In [1]: import numpy as np

In [2]: import numpy.linalg as la

In [3]: np.set_printoptions(precision=1, suppress=True, linewidth=200)

In [4]: M = np.load("run19.npy")

In [5]: print(M)
[[ 0.4 -0.2 -0.7 -0.4  1.4 -1.7  0.9]
 [ 0.  -0.2  3.  -1.5 -1.2  0.8 -0.2]
 [-1.9 -1.1 -1.4 -1.9  1.6  2.  -0.1]
 [ 0.5  0.8  0.4 -0.3  0.9  0.4 -0.6]
 [ 0.2 -0.2  2.4  0.3  0.9  1.9 -0.3]
 [-0.5  0.7  0.7 -0.1  1.   2.2 -0.5]
 [ 0.5 -0.9 -1.6  1.1 -0.1 -1.3 -0.3]
 [-0.1 -0.6  0.9  0.6  1.2  0.2  0.7]
 [-0.7  0.6  1.   2.1  0.2 -0.3  0.6]
 [ 1.4  0.8 -0.9 -0.9  1.9  0.1 -1.1]]

In [6]: th = np.radians(121)

In [7]: Rm = np.eye(7)

In [8]: Rm[1, 1] = Rm[4, 4] = np.cos(th)

In [9]: Rm[1, 4], Rm[4, 1] = -np.sin(th), np.sin(th)

In [10]: print(Rm)
[[ 1.   0.   0.   0.   0.   0.   0. ]
 [ 0.  -0.5  0.   0.  -0.9  0.   0. ]
 [ 0.   0.   1.   0.   0.   0.   0. ]
 [ 0.   0.   0.   1.   0.   0.   0. ]
 [ 0.   0.9  0.   0.  -0.5  0.   0. ]
 [ 0.   0.   0.   0.   0.   1.   0. ]
 [ 0.   0.   0.   0.   0.   0.   1. ]]

In [11]: other = M @ Rm.T

In [12]: print(np.round(la.det(Rm), 1), np.round(np.trace(Rm), 1))
1.0 4.0

In [13]: x0 = np.array([3, -1, 1, 1, 9, 1, -5])

In [14]: h1 = np.maximum(M @ x0, 0)

In [15]: print(np.maximum(M @ x0, 0) - np.maximum(-M @ x0, 0))
[ 6.7 -7.3  9.  12.3 15.  12.1  1.2  9.3 -1.1 24.3]

In [16]: print(h1)
[ 6.7  0.   9.  12.3 15.  12.1  1.2  9.3  0.  24.3]

In [17]: print(M.T @ h1)
[ 22.4  16.8  16.7 -35.1 117.7  69.4 -33.4]

In [18]: rng = np.random.default_rng(59)

In [19]: idx = rng.integers(0, 3, 6)

In [20]: X = np.triu((idx[:, None] == idx) & (rng.random((6, 6)) < 0.8), 1).astype(int)

In [21]: X += X.T

In [22]: print(X)
[[0 0 1 1 0 0]
 [0 0 0 0 1 0]
 [1 0 0 1 0 0]
 [1 0 1 0 0 0]
 [0 1 0 0 0 0]
 [0 0 0 0 0 0]]

In [23]: # symmetric

In [24]: print(np.sort(la.eigvals(X).real))
[-1. -1. -1.  0.  1.  2.]

In [25]: print((la.matrix_power((X != 0) + (X.T != 0) + np.eye(6), 6) > 0).astype(int))
[[1 0 1 1 0 0]
 [0 1 0 0 1 0]
 [1 0 1 1 0 0]
 [1 0 1 1 0 0]
 [0 1 0 0 1 0]
 [0 0 0 0 0 1]]

In [26]: print((X != 0).astype(int))
[[0 0 1 1 0 0]
 [0 0 0 0 1 0]
 [1 0 0 1 0 0]
 [1 0 1 0 0 0]
 [0 1 0 0 0 0]
 [0 0 0 0 0 0]]

In [27]: print(round(la.det(X), 1))
0.0
